$ python3 -q
>>> import numpy as np
>>> from numpy import linalg as LA
>>> np.set_printoptions(precision=1, suppress=True, linewidth=140)
>>> F = np.diag(np.array([-4, 7, 3])) + 3 * np.eye(3, k=1) + 3 * np.eye(3, k=-1)
>>> F
array([[-4.,  3.,  0.],
       [ 3.,  7.,  3.],
       [ 0.,  3.,  3.]])
>>> # symmetric
>>> A2 = F / np.sqrt((F ** 2).mean(axis=1, keepdims=True))
>>> print(LA.matrix_rank(F - F.mean(axis=1, keepdims=True)))
2
>>> A2[2]
array([0. , 1.2, 1.2])
>>> [round(float(LA.det(F[:i, :i])), 2) + 0 for i in range(1, 4)]
[-4.0, -37.0, -75.0]
>>> print(np.round(LA.eigvalsh(F).min(), 1))
-4.8
>>> rng = np.random.default_rng(397)
>>> A2 = F + rng.integers(-2, 3, (3, 2)) @ rng.integers(-2, 3, (2, 3))
>>> A2
array([[-2.,  1.,  0.],
       [ 6.,  3.,  2.],
       [-1.,  4.,  3.]])
>>> LA.matrix_rank(A2 - F, tol=1e-8)
np.int64(2)
>>> print(np.einsum("ij,ji->", F, F))
110.0
>>> idx = rng.permutation(3)
>>> A2 = F[:, idx] * rng.choice([-1, 1], 3)
>>> A2
array([[-4.,  0.,  3.],
       [ 3.,  3.,  7.],
       [ 0.,  3.,  3.]])
>>> U, _, Vh = LA.svd(F.T @ A2)
>>> idx
array([0, 2, 1])
>>> np.round(U @ Vh, 1) + 0
array([[1., 0., 0.],
       [0., 0., 1.],
       [0., 1., 0.]])
>>> E = np.load("out3.npy")
>>> E
array([[ 0,  1,  0,  2],
       [ 5,  3,  3,  3],
       [ 7,  3,  4,  4],
       [ 9,  5,  8,  8],
       [ 9,  7, 13,  9],
       [12,  9, 15, 10],
       [13,  9, 19, 13],
       [14, 10, 22, 17],
       [19, 13, 27, 18],
       [19, 15, 29, 23],
       [22, 19, 31, 23],
       [26, 23, 32, 23],
       [29, 25, 37, 25],
       [33, 25, 42, 29],
       [36, 26, 46, 34]])
>>> vec = np.array([5, 1, 0, 2])
>>> target = E @ vec
>>> target
array([  5,  34,  46,  66,  70,  89, 100, 114, 144, 156, 175, 199, 220, 248, 274])
>>> np.round(LA.pinv(E) @ E, 1) + 0
array([[1., 0., 0., 0.],
       [0., 1., 0., 0.],
       [0., 0., 1., 0.],
       [0., 0., 0., 1.]])
>>> print(np.round(LA.lstsq(E, target)[0], 1) + 0)
[5. 1. 0. 2.]
>>> target = target + 0.1 * rng.normal(size=15)
>>> print(target)
[  4.9  34.   46.   66.   70.1  89.   99.9 113.9 144.1 156.1 174.8 199.  220.  248.  274.1]
>>> coef, *_ = LA.lstsq(E, target)
>>> coef.round(1) + 0
array([5., 1., 0., 2.])
>>> round(LA.norm(target - E @ coef), 1)
np.float64(0.3)
>>> np.round(E.T @ (target - E @ coef), 1) + 0
array([0., 0., 0., 0.])
>>> [round(float(LA.norm(LA.solve(E.T @ E + lam * np.eye(4), E.T @ target))), 2) for lam in (0, 1, 10, 100)]
[5.48, 5.37, 4.78, 3.86]
>>> J = np.loadtxt("w.csv", delimiter=",")
>>> print(J)
[[ 21.  -15.  -33. ]
 [-10.2  14.   -3.9]
 [ -9.   10.9   1.1]
 [  5.    1.2 -20.9]
 [ -8.9  10.9   1. ]]
>>> vec = np.array([1, 0, 0])
>>> target = J @ vec
>>> target
array([ 21. , -10.2,  -9. ,   5. ,  -8.9])
>>> np.round(LA.lstsq(J, target)[0], 1) + 0
array([1., 0., 0.])
>>> target = target + 0.1 * rng.normal(size=5)
>>> target
array([ 21. , -10.1,  -9.1,   4.9,  -9. ])
>>> coef, *_ = LA.lstsq(J, target)
>>> coef
array([ 0.5, -0.4, -0.1])
>>> coef.round()
array([ 1., -0., -0.])
>>> round(LA.norm(target - J @ coef), 1)
np.float64(0.1)
>>> [round(float(x), 1) for x in LA.svd(J, compute_uv=False)[:3]]
[48.2, 24.7, 0.2]
>>> print(LA.matrix_rank(J, rtol=0.1))
2
>>> print(np.argsort(-LA.norm(J, axis=0).round(6), kind="stable")[:3])
[2 0 1]
>>> np.abs(LA.svd(J)[2][-1])
array([0.8, 0.6, 0.2])
>>> q, R = LA.qr(J)
>>> np.round(q.T @ q, 1) + 0
array([[1., 0., 0.],
       [0., 1., 0.],
       [0., 0., 1.]])
>>> R
array([[-27. ,  23.9,  28.7],
       [  0. ,  -9.3,  26.8],
       [  0. ,   0. ,  -0.9]])
>>> q.shape, R.shape
((5, 3), (3, 3))
>>> np.abs(np.diag(R))
array([27. ,  9.3,  0.9])
>>> U, s, Vh = LA.svd(J)
>>> np.argmax(s[:-1] / (s[1:] + 1e-6)) + 1
np.int64(2)
>>> A2 = U[:, :2] @ np.diag(s[:2]) @ Vh[:2]
>>> np.round(LA.norm(J - A2, 2), 1), round(float(s[2]), 1)
(np.float64(0.2), 0.2)
>>> A2
array([[ 21.1, -15. , -33. ],
       [-10.1,  14.1,  -3.9],
       [ -9. ,  10.9,   1.1],
       [  4.9,   1.1, -20.9],
       [ -8.9,  10.9,   1. ]])
>>> mat = np.loadtxt("a.csv", delimiter=",")
>>> mat
array([[-5.9, -6.2,  3.9,  2.1, -2.1,  0.1],
       [-3.2, -3.4,  1.7,  1.2, -0.9,  0.2],
       [-3. , -3.1,  1.5,  1.6, -1.7,  0. ],
       [-0.3,  0.2,  0. , -0.5, -0.2,  0.1],
       [-6.1, -5.4,  3.7,  2.3, -1.6,  0.1]])
>>> A2 = mat / LA.norm(mat, axis=1, keepdims=True)
>>> gram = A2 @ A2.T
>>> (np.abs(gram) > 0.9).astype(int)
array([[1, 1, 1, 0, 1],
       [1, 1, 1, 0, 1],
       [1, 1, 1, 0, 1],
       [0, 0, 0, 1, 0],
       [1, 1, 1, 0, 1]])
>>> round(np.degrees(np.arccos(np.clip(gram[1, 2], -1, 1))), 1)
np.float64(11.1)
>>> np.argwhere(np.triu(np.abs(gram) > 0.95, 1))
array([[0, 1],
       [0, 2],
       [0, 4],
       [1, 2],
       [1, 4],
       [2, 4]])
>>> LA.norm(A2, axis=1)
array([1., 1., 1., 1., 1.])
>>> A2 = mat + rng.integers(-2, 3, (5, 1)) @ rng.integers(-2, 3, (1, 6))
>>> print(A2)
[[-5.9 -6.2  3.9  2.1 -2.1  0.1]
 [-1.2 -3.4  1.7 -2.8 -4.9  2.2]
 [-3.  -3.1  1.5  1.6 -1.7  0. ]
 [-1.3  0.2  0.   1.5  1.8 -0.9]
 [-5.1 -5.4  3.7  0.3 -3.6  1.1]]
>>> np.abs(A2 - mat).sum(axis=1)
array([ 0., 12.,  0.,  6.,  6.])
>>> LA.matrix_rank(A2 - mat, tol=1e-8)
np.int64(1)
>>> print(A2 - mat)
[[ 0.  0.  0.  0.  0.  0.]
 [ 2.  0.  0. -4. -4.  2.]
 [ 0.  0.  0.  0.  0.  0.]
 [-1.  0.  0.  2.  2. -1.]
 [ 1.  0.  0. -2. -2.  1.]]
>>> np.round(LA.svd(A2 - mat, compute_uv=False), 1) + 0
array([7.7, 0. , 0. , 0. , 0. ])
>>> [round(float(x), 1) for x in LA.svd(mat, compute_uv=False)[:3]]
[15.4, 1.0, 0.6]
>>> round(float(LA.norm(mat, 2) / LA.norm(mat)), 1)
1.0
>>> LA.matrix_rank(mat, rtol=0.1)
np.int64(1)
>>> U, s, Vh = LA.svd(mat)
>>> np.argmax(s[:-1] / (s[1:] + 1e-6)) + 1
np.int64(1)
>>> A2 = U[:, :1] @ np.diag(s[:1]) @ Vh[:1]
>>> LA.matrix_rank(mat, rtol=0.05)
np.int64(2)
>>> print(A2.round(1) + 0)
[[-6.1 -6.   3.7  2.3 -2.   0.1]
 [-3.2 -3.2  2.   1.2 -1.1  0.1]
 [-3.1 -3.1  1.9  1.2 -1.   0.1]
 [ 0.   0.   0.   0.   0.   0. ]
 [-5.8 -5.7  3.5  2.2 -1.9  0.1]]
>>> LA.matrix_rank(A2)
np.int64(1)
>>> round(np.abs(mat - A2).max(), 1)
np.float64(0.7)
>>> X = np.loadtxt("data.csv", delimiter=",")
>>> X
array([[0., 1.],
       [1., 0.]])
>>> th = np.radians(125)
>>> R = np.eye(2)
>>> R[1, 1] = R[0, 0] = np.cos(th)
>>> R[1, 0], R[0, 1] = -np.sin(th), np.sin(th)
>>> R
array([[-0.6,  0.8],
       [-0.8, -0.6]])
>>> A2 = X @ R.T
>>> np.abs(A2 - X).max(axis=0)
array([1.6, 1.6])
>>> A2
array([[ 0.8, -0.6],
       [-0.6, -0.8]])
>>> np.allclose(X @ X.T, A2 @ A2.T)
True
>>> LA.svd(X, compute_uv=False), LA.svd(A2, compute_uv=False)
(array([1., 1.]), array([1., 1.]))
>>> round(float(LA.det(R)), 1), np.round(np.trace(R), 1)
(1.0, np.float64(-1.1))
